% ipython --no-banner

In [1]: import numpy as np

In [2]: from numpy import linalg as LA

In [3]: np.set_printoptions(suppress=True, linewidth=140)

In [4]: def rnd(a):
   ...:     return np.round(a, 3) + 0
   ...: 

In [5]: W0 = np.load("data.npy")

In [6]: rnd(W0)
Out[6]: 
array([[-0.707,  0.   ,  0.   ,  0.707,  0.   ],
       [ 0.   ,  1.   ,  0.   ,  0.   ,  0.   ],
       [ 0.   ,  0.   ,  1.   ,  0.   ,  0.   ],
       [-0.707,  0.   ,  0.   , -0.707,  0.   ],
       [ 0.   ,  0.   ,  0.   ,  0.   ,  1.   ]])

In [7]: W = np.array([[3, 2, 2, 0, 1],
   ...:     [1, 1, 1, 3, 3],
   ...:     [3, 1, 0, 2, 2],
   ...:     [3, 0, 3, 0, 3],
   ...:     [3, 3, 0, 2, 2]])

In [8]: b = np.array([-2, 1, -1, -2, 0])

In [9]: H = np.maximum(W0 @ W + b, 0)

In [10]: LA.matrix_rank(H)
Out[10]: np.int64(4)

In [11]: cent = np.array([[3, 7, -1], [1, -2, 8], [0, -1, -2], [4, 3, 5], [6, 6, 0]])

In [12]: (H @ cent).round(6).argmax(axis=1)
Out[12]: array([0, 0, 0, 0, 2])

In [13]: rnd(W0 @ W0.T)
Out[13]: 
array([[1., 0., 0., 0., 0.],
       [0., 1., 0., 0., 0.],
       [0., 0., 1., 0., 0.],
       [0., 0., 0., 1., 0.],
       [0., 0., 0., 0., 1.]])

In [14]: rnd(LA.pinv(W0))
Out[14]: 
array([[-0.707,  0.   ,  0.   , -0.707,  0.   ],
       [ 0.   ,  1.   ,  0.   ,  0.   ,  0.   ],
       [ 0.   ,  0.   ,  1.   ,  0.   ,  0.   ],
       [ 0.707,  0.   ,  0.   , -0.707,  0.   ],
       [ 0.   ,  0.   ,  0.   ,  0.   ,  1.   ]])

In [15]: out = np.array([[1, -3], [-1, 2], [1, 1], [1, 3], [-3, -2]])

In [16]: np.einsum("ij,ij->i", W0, W0)
Out[16]: array([1., 1., 1., 1., 1.])

In [17]: rnd(np.einsum("ik,kj->ji", W0, out))
Out[17]: 
array([[ 0.   , -1.   ,  1.   , -1.414, -3.   ],
       [ 4.243,  2.   ,  1.   ,  0.   , -2.   ]])
